>>> import numpy as np
>>> import numpy.linalg as la
>>> np.set_printoptions(precision=2, suppress=True, linewidth=120)
>>> E = np.array([[-3, -5, 6], [6, 16, 6], [-6, -15, -3], [-6, -15, -3]])
>>> E
array([[ -3,  -5,   6],
       [  6,  16,   6],
       [ -6, -15,  -3],
       [ -6, -15,  -3]])
>>> U, sig, Vh = la.svd(E)
>>> vecs = Vh[:(sig > 1e-8).sum()]
>>> rng = np.random.default_rng(4447)
>>> x = E[0] + -2 * E[1] + rng.integers(2) * np.eye(3)[0]
>>> x
array([-14., -37.,  -6.])
>>> la.matrix_rank(np.vstack([E, x]))
np.int64(3)
>>> r = la.matrix_rank(E)
>>> r
np.int64(2)
>>> null = la.svd(E)[2][r:].T
>>> np.allclose(E @ null, 0)
True
>>> [int(la.matrix_rank(np.delete(E, i, axis=0))) for i in range(4)]
[2, 2, 2, 2]
>>> np.round(E @ null, 2) + 0
array([[0.],
       [0.],
       [0.],
       [0.]])
>>> [int(la.matrix_rank(E[:, :j + 1])) for j in range(3)]
[1, 2, 2]
>>> np.argsort(-la.norm(E, axis=0).round(6), kind="stable")[:3]
array([1, 0, 2])
>>> round(float(la.norm(E, 2) / la.norm(E)), 2)
0.97
>>> C = np.array([[0, 3, 0], [1, 2, 3]])
>>> X = rng.normal(size=(13, 2)) @ C + np.array([2, 0, 3])
>>> X
array([[  0.75, -10.37,  -0.74],
       [  1.36,  -1.88,   1.08],
       [  2.72,   2.05,   5.15],
       [ -0.54,  -1.85,  -4.61],
       [  2.06,  -2.35,   3.17],
       [  3.23,   0.54,   6.7 ],
       [  2.39,   0.3 ,   4.18],
       [  1.86,  -2.02,   2.57],
       [  0.97,  -0.45,  -0.1 ],
       [  0.08,  -4.32,  -2.77],
       [  1.24,  -3.39,   0.71],
       [  2.2 ,   0.87,   3.59],
       [  3.57,   5.02,   7.71]])
>>> M2 = X + rng.integers(-2, 3, (13, 2)) @ rng.integers(-2, 3, (2, 3))
>>> M2
array([[  1.75, -11.37,   2.26],
       [  3.36,  -3.88,   3.08],
       [  1.72,   3.05,   5.15],
       [ -1.54,  -0.85,  -6.61],
       [  3.06,  -3.35,   5.17],
       [  3.23,   0.54,   5.7 ],
       [  1.39,   1.3 ,   3.18],
       [  2.86,  -3.02,   2.57],
       [  1.97,  -1.45,   0.9 ],
       [  1.08,  -5.32,   0.23],
       [  1.24,  -3.39,   0.71],
       [  0.2 ,   2.87,  -0.41],
       [  3.57,   5.02,   9.71]])
>>> M2 - X
array([[ 1., -1.,  3.],
       [ 2., -2.,  2.],
       [-1.,  1.,  0.],
       [-1.,  1., -2.],
       [ 1., -1.,  2.],
       [ 0.,  0., -1.],
       [-1.,  1., -1.],
       [ 1., -1.,  0.],
       [ 1., -1.,  1.],
       [ 1., -1.,  3.],
       [ 0.,  0.,  0.],
       [-2.,  2., -4.],
       [ 0.,  0.,  2.]])
>>> W1 = np.array([[0, 4, 4, -3, -4, 4], [1, -2, -3, -2, -2, 5], [-2, 5, 5, 3, 3, -2]])
>>> c = np.array([-1, -8, 9, -9, 4, 8])
>>> act = np.maximum(M2 @ W1 + c, 0)
>>> (act > 0).astype(int)
array([[0, 1, 1, 1, 1, 0],
       [0, 1, 1, 0, 1, 0],
       [0, 1, 1, 0, 1, 1],
       [1, 0, 0, 0, 0, 1],
       [0, 1, 1, 1, 1, 0],
       [0, 1, 1, 0, 1, 1],
       [0, 1, 1, 0, 1, 1],
       [0, 1, 1, 0, 1, 0],
       [0, 1, 1, 0, 1, 1],
       [0, 1, 1, 0, 1, 0],
       [0, 1, 1, 0, 1, 0],
       [1, 0, 0, 0, 0, 1],
       [0, 1, 1, 0, 1, 1]])
>>> C = np.array([[-1, -2], [1, 2], [-2, -2], [-1, 0], [0, 0], [-2, 0]])
>>> W1 @ C
array([[-9,  0],
       [-5,  0],
       [-2,  4]])
>>> (act @ C).round(6).argmax(axis=1)
array([1, 1, 1, 1, 1, 1, 1, 1, 1, 1, 1, 1, 1])
>>> Ac = X - X.mean(axis=0)
>>> U, sig, Vh = la.svd(Ac, full_matrices=False)
>>> sig.round(2) + 0
array([16.63,  7.43,  0.  ])
>>> la.matrix_rank(Ac)
np.int64(2)
>>> np.round(np.abs(Vh[-1]), 2) + 0
array([0.95, 0.  , 0.32])
>>> np.searchsorted(np.cumsum(sig ** 2) / (sig ** 2).sum(), 0.9) + 1
np.int64(2)
>>> (np.sign(U[:, 0]) == np.sign(U[0, 0])).astype(int)
array([1, 1, 0, 1, 0, 0, 0, 1, 1, 1, 1, 0, 0])
>>> round(float((sig ** 2).sum() ** 2 / (sig ** 4).sum()), 2)
1.38
>>> Ac = X - X.mean(axis=0)
>>> vecs = la.svd(Ac)[2][:2]
>>> M2 = Ac - Ac @ vecs.T @ vecs
>>> np.round(M2.std(axis=0), 2) + 0
array([0., 0., 0.])
>>> round(la.norm(M2) / la.norm(Ac), 2)
np.float64(0.0)
>>> la.norm(M2, axis=1).round(6).argmax()
np.int64(0)
>>> np.round(np.cov(Ac @ vecs.T, rowvar=False), 2) + 0
array([[23.05,  0.  ],
       [ 0.  ,  4.61]])
>>> cov = X.T @ X
>>> np.round(np.trace(cov), 2), np.round((X ** 2).sum(), 2)
(np.float64(447.68), np.float64(447.68))
>>> np.allclose(cov, cov.T)
True
>>> arr = np.load("test1.npy")
>>> arr
array([[-0.71, -0.71,  0.  ],
       [ 0.71, -0.71,  0.  ],
       [ 0.  ,  0.  ,  1.  ]])
>>> x = np.array([2, -1, 3])
>>> arr @ x
array([-0.71,  2.12,  3.  ])
>>> cov = arr.T @ arr
>>> np.trace(cov), (arr ** 2).sum()
(np.float64(3.0), np.float64(3.0))
>>> la.svd(arr, compute_uv=False) ** 2
array([1., 1., 1.])
>>> np.allclose(cov, cov.T)
True
>>> la.matrix_rank(cov)
np.int64(3)
>>> la.eigvalsh(cov)[::-1]
array([1., 1., 1.])
>>> O = arr.astype(float).copy()
>>> for j in range(3):
...     O[:, j] -= O[:, :j] @ (O[:, :j].T @ O[:, j])
...     O[:, j] /= la.norm(O[:, j])
... 
>>> np.round(O.T @ arr, 2) + 0
array([[1., 0., 0.],
       [0., 1., 0.],
       [0., 0., 1.]])
>>> O
array([[-0.71, -0.71,  0.  ],
       [ 0.71, -0.71,  0.  ],
       [ 0.  ,  0.  ,  1.  ]])
>>> x = np.array([4, 5, 2])
>>> 3 - la.matrix_rank(arr - np.eye(3), tol=1e-8)
np.int64(1)
>>> np.round(la.det(arr), 2)
np.float64(1.0)
>>> [p for p in range(1, 25) if np.allclose(la.matrix_power(arr, p), np.eye(3))]
[8, 16, 24]
>>> la.inv(arr)
array([[-0.71,  0.71,  0.  ],
       [-0.71, -0.71, -0.  ],
       [ 0.  ,  0.  ,  1.  ]])
>>> np.sort(np.abs(np.degrees(np.angle(la.eigvals(arr)))))
array([  0., 135., 135.])
>>> np.round(arr @ arr.T, 2) + 0
array([[1., 0., 0.],
       [0., 1., 0.],
       [0., 0., 1.]])
>>> la.norm(arr, axis=0)
array([1., 1., 1.])
>>> np.round(arr.T @ arr, 2) + 0
array([[1., 0., 0.],
       [0., 1., 0.],
       [0., 0., 1.]])
>>> la.pinv(arr)
array([[-0.71,  0.71,  0.  ],
       [-0.71, -0.71,  0.  ],
       [ 0.  ,  0.  ,  1.  ]])
>>> la.svd(arr, compute_uv=False)
array([1., 1., 1.])
>>> K = np.loadtxt("out8.csv", delimiter=",")
>>> K
array([[1., 2., 0., 0., 0., 0.],
       [2., 0., 0., 0., 0., 0.],
       [2., 1., 0., 0., 0., 0.],
       [0., 0., 1., 2., 0., 0.],
       [0., 0., 2., 0., 0., 0.],
       [0., 0., 2., 1., 0., 0.],
       [0., 0., 0., 0., 1., 2.],
       [0., 0., 0., 0., 2., 0.],
       [0., 0., 0., 0., 2., 1.]])
>>> def softmax(z):
...     e = np.exp(z - z.max(axis=-1, keepdims=True))
...     return e / e.sum(axis=-1, keepdims=True)
... 
>>> softmax(K).sum(axis=1)
array([1., 1., 1., 1., 1., 1., 1., 1., 1.])
>>> att = K @ K.T / np.sqrt(6)
>>> softmax(att)
array([[0.37, 0.11, 0.24, 0.05, 0.05, 0.05, 0.05, 0.05, 0.05],
       [0.12, 0.28, 0.28, 0.05, 0.05, 0.05, 0.05, 0.05, 0.05],
       [0.21, 0.21, 0.32, 0.04, 0.04, 0.04, 0.04, 0.04, 0.04],
       [0.05, 0.05, 0.05, 0.37, 0.11, 0.24, 0.05, 0.05, 0.05],
       [0.05, 0.05, 0.05, 0.12, 0.28, 0.28, 0.05, 0.05, 0.05],
       [0.04, 0.04, 0.04, 0.21, 0.21, 0.32, 0.04, 0.04, 0.04],
       [0.05, 0.05, 0.05, 0.05, 0.05, 0.05, 0.37, 0.11, 0.24],
       [0.05, 0.05, 0.05, 0.05, 0.05, 0.05, 0.12, 0.28, 0.28],
       [0.04, 0.04, 0.04, 0.04, 0.04, 0.04, 0.21, 0.21, 0.32]])
>>> proj = K @ la.solve(K.T @ K, K.T)
>>> round(np.trace(proj), 2)
np.float64(6.0)
>>> proj
array([[ 0.86, -0.21,  0.28,  0.  ,  0.  ,  0.  ,  0.  ,  0.  ,  0.  ],
       [-0.21,  0.69,  0.41,  0.  ,  0.  ,  0.  ,  0.  ,  0.  ,  0.  ],
       [ 0.28,  0.41,  0.45,  0.  ,  0.  ,  0.  ,  0.  ,  0.  ,  0.  ],
       [ 0.  ,  0.  ,  0.  ,  0.86, -0.21,  0.28,  0.  ,  0.  ,  0.  ],
       [ 0.  ,  0.  ,  0.  , -0.21,  0.69,  0.41,  0.  ,  0.  ,  0.  ],
       [ 0.  ,  0.  ,  0.  ,  0.28,  0.41,  0.45,  0.  ,  0.  ,  0.  ],
       [ 0.  ,  0.  ,  0.  ,  0.  ,  0.  ,  0.  ,  0.86, -0.21,  0.28],
       [ 0.  ,  0.  ,  0.  ,  0.  ,  0.  ,  0.  , -0.21,  0.69,  0.41],
       [ 0.  ,  0.  ,  0.  ,  0.  ,  0.  ,  0.  ,  0.28,  0.41,  0.45]])
>>> r0 = np.array([-3, 1, 0])
>>> np.polyval(r0, K[0])
array([ -2., -10.,   0.,   0.,   0.,   0.])
>>> np.convolve(K[0], r0)
array([-3., -5.,  2.,  0.,  0.,  0.,  0.,  0.])
>>> np.cross(K[0, :3], K[1, :3])
array([ 0.,  0., -4.])
